>>> import numpy as np
>>> import numpy.linalg as la
>>> np.set_printoptions(precision=3, suppress=True, linewidth=200, sign=" ")
>>> K = np.load("m.npy")
>>> K
array([[ 0,  0,  0,  0, -3],
       [ 8, -2,  2, -1,  2],
       [12,  2,  3,  0,  2],
       [-4,  2, -1,  2, -3],
       [ 0, -3,  0,  2,  1]])
>>> # rank 4
>>> (K + K.T) / 2
array([[ 0. ,  4. ,  6. , -2. , -1.5],
       [ 4. , -2. ,  2. ,  0.5, -0.5],
       [ 6. ,  2. ,  3. , -0.5,  1. ],
       [-2. ,  0.5, -0.5,  2. , -0.5],
       [-1.5, -0.5,  1. , -0.5,  1. ]])
>>> la.matrix_power(K, 3)
array([[  96,  -21,   24,  -27,   33],
       [  20,   71,    5,  -30,  -61],
       [ 116,  110,   29,  -40, -168],
       [  60,  -39,   15,   -5,   41],
       [ -76,   21,  -19,  -11,   56]])
>>> np.allclose(K, K.T)
False
>>> np.trace(K)
np.int64(4)
>>> (K - K.T) / 2
array([[ 0. , -4. , -6. ,  2. , -1.5],
       [ 4. ,  0. ,  0. , -1.5,  2.5],
       [ 6. ,  0. ,  0. ,  0.5,  1. ],
       [-2. ,  1.5, -0.5,  0. , -2.5],
       [ 1.5, -2.5, -1. ,  2.5,  0. ]])
>>> data = np.loadtxt("layer11.csv", delimiter=",")
>>> data
array([[  1.,   3.,   3.,   2.],
       [  1.,   1.,   1.,   2.],
       [  1.,   0.,   3.,   1.],
       [  6.,   8.,   8.,  12.]])
>>> Y = np.array([[-3, 2], [2, -3]])
>>> Z = np.kron(Y, data)
>>> np.round(la.norm(Z, 2), 3), round(la.norm(Y, 2) * la.norm(data, 2), 3)
(np.float64(92.286), np.float64(92.286))
>>> Z
array([[ -3.,  -9.,  -9.,  -6.,   2.,   6.,   6.,   4.],
       [ -3.,  -3.,  -3.,  -6.,   2.,   2.,   2.,   4.],
       [ -3.,  -0.,  -9.,  -3.,   2.,   0.,   6.,   2.],
       [-18., -24., -24., -36.,  12.,  16.,  16.,  24.],
       [  2.,   6.,   6.,   4.,  -3.,  -9.,  -9.,  -6.],
       [  2.,   2.,   2.,   4.,  -3.,  -3.,  -3.,  -6.],
       [  2.,   0.,   6.,   2.,  -3.,  -0.,  -9.,  -3.],
       [ 12.,  16.,  16.,  24., -18., -24., -24., -36.]])
